>>> import numpy as np
>>> np.set_printoptions(suppress=True, linewidth=160)
>>> m1 = np.load("case14.npy")
>>> m1
array([[ 11.22,  -4.63,   8.27, -13.57],
       [ 17.84,   6.4 ,   6.23,  -1.32],
       [-11.04,  -7.76,   1.06, -14.72],
       [-15.18,   3.84, -10.36,   6.89],
       [ -7.2 ,   1.27, -12.23, -14.03],
       [ -7.38,   9.38,  10.84, -11.83],
       [ 16.99,   6.04,   0.91,  -8.61],
       [-10.62,  14.27,   2.78,   8.71],
       [  6.44, -10.15,  13.84,  -8.  ],
       [ -4.17,  11.16,   5.36,  15.14],
       [  9.49,  11.72,  12.48,  -4.09],
       [  3.63,   3.53,  14.9 ,  12.34],
       [ 14.87,   3.01,  -3.12, -12.65],
       [ 13.39,  -9.29,  -5.81, -10.02],
       [  5.4 ,   8.74,  -1.14,  17.12],
       [ -0.88,  16.39,  -5.67,   9.92],
       [-16.6 ,  -0.91,   2.76, -10.77],
       [ -4.68,  -2.53,  19.26,   0.89],
       [ -1.1 , -14.91,  -3.73,  12.74],
       [  6.1 ,  10.31,  10.07,  12.46],
       [ -0.26,  -2.25,  12.06,  15.79],
       [ 11.05,  -5.86,  15.12,   3.89],
       [ 17.81,  -4.07,   6.4 ,  -5.02],
       [  0.87,  11.16,  -4.51, -15.95],
       [ -9.41,  -3.43,   2.78,  17.09],
       [ 18.87,  -4.74,   1.31,   4.45],
       [-19.31,  -2.36,  -3.44,  -3.12],
       [  3.96,  -7.97, -12.11,  13.2 ],
       [  1.56,  10.91, -13.33, -10.05]])
>>> C = m1[[8, 21]].astype(float)
>>> for _ in range(4):
...     labels = np.linalg.norm(m1[:, None] - C, axis=-1).argmin(axis=1)
...     C = np.array([m1[labels == j].mean(axis=0) for j in range(2)])
... 
>>> labels
array([0, 1, 0, 1, 0, 0, 0, 1, 0, 1, 1, 1, 0, 0, 1, 1, 0, 1, 1, 1, 1, 1, 0, 0, 1, 1, 0, 1, 0])
>>> C.round(2)
array([[  1.66,   0.2 ,   0.13, -10.64],
       [  1.88,   2.79,   4.33,   9.08]])
>>> Xs = m1 - m1.mean(axis=1)
Traceback (most recent call last):
  File "<python-input-8>", line 1, in <module>
    Xs = m1 - m1.mean(axis=1)
         ~~~^~~~~~~~~~~~~~~~~
ValueError: operands could not be broadcast together with shapes (29,4) (29,) 
>>> Xs = m1 - m1.mean(axis=0)
>>> Uu, s, VT = np.linalg.svd(Xs, full_matrices=False)
>>> round((s ** 2).sum() ** 2 / (s ** 4).sum(), 2)
np.float64(3.62)
>>> s.round(2)
array([62.54, 59.18, 44.63, 43.  ])
>>> np.round(np.abs(VT[-1]), 2)
array([0.14, 0.78, 0.57, 0.22])
>>> np.linalg.matrix_rank(Xs)
np.int64(4)
>>> np.searchsorted(np.cumsum(s ** 2) / (s ** 2).sum(), 0.9) + 1
np.int64(4)
>>> np.abs(VT[0]).argmax()
np.int64(3)
>>> dist = np.linalg.norm(m1[:, None] - m1[None], axis=-1)
>>> dist.mean(axis=1).argmax()
np.int64(26)
>>> dist[15].round(6).argsort(kind="stable")[:4]
array([15, 14,  7,  9])
>>> dist.shape
(29, 29)
>>> dist[:5, :5].round(2)
array([[ 0.  , 17.88, 23.63, 39.17, 28.19],
       [17.88,  0.  , 35.23, 37.94, 33.99],
       [23.63, 35.23,  0.  , 27.37, 16.53],
       [39.17, 37.94, 27.37,  0.  , 22.61],
       [28.19, 33.99, 16.53, 22.61,  0.  ]])
>>> np.linalg.matrix_rank(dist ** 2)
np.int64(6)
>>> Xs = (m1 - m1.mean(axis=0)) / m1.std(axis=0)
>>> np.argwhere(np.abs(Xs) > 2)
array([[18,  1]])
>>> c = np.linalg.lstsq(np.delete(Xs, 3, axis=1), Xs[:, 3])[0]
>>> round(float(1 - np.var(Xs[:, 3] - np.delete(Xs, 3, axis=1) @ c)), 2)
0.03
>>> c.round(2)
array([-0.12,  0.07,  0.15])
>>> np.abs(c).argmax()
np.int64(2)
>>> E = np.loadtxt("arr.csv", delimiter=",")
>>> E
array([[1., 0., 0., 0., 0., 0.],
       [3., 1., 0., 0., 0., 0.],
       [1., 0., 1., 0., 0., 0.],
       [1., 2., 2., 1., 0., 0.],
       [2., 2., 2., 1., 1., 0.],
       [2., 0., 2., 3., 2., 1.]])
>>> np.round(np.sort(np.abs(np.linalg.eigvals(E))), 2)
array([1., 1., 1., 1., 1., 1.])
>>> np.allclose(E @ E.T, E.T @ E)
False
>>> np.round(np.linalg.matrix_power(E, 2), 2)
array([[ 1.,  0.,  0.,  0.,  0.,  0.],
       [ 6.,  1.,  0.,  0.,  0.,  0.],
       [ 2.,  0.,  1.,  0.,  0.,  0.],
       [10.,  4.,  4.,  1.,  0.,  0.],
       [13.,  6.,  6.,  2.,  1.,  0.],
       [13., 10., 14.,  8.,  4.,  1.]])
>>> np.round(np.abs(np.linalg.eigvals(E)).max(), 2)
np.float64(1.0)
>>> assert E == E.T
Traceback (most recent call last):
  File "<python-input-35>", line 1, in <module>
    assert E == E.T
           ^^^^^^^^
ValueError: The truth value of an array with more than one element is ambiguous. Use a.any() or a.all()
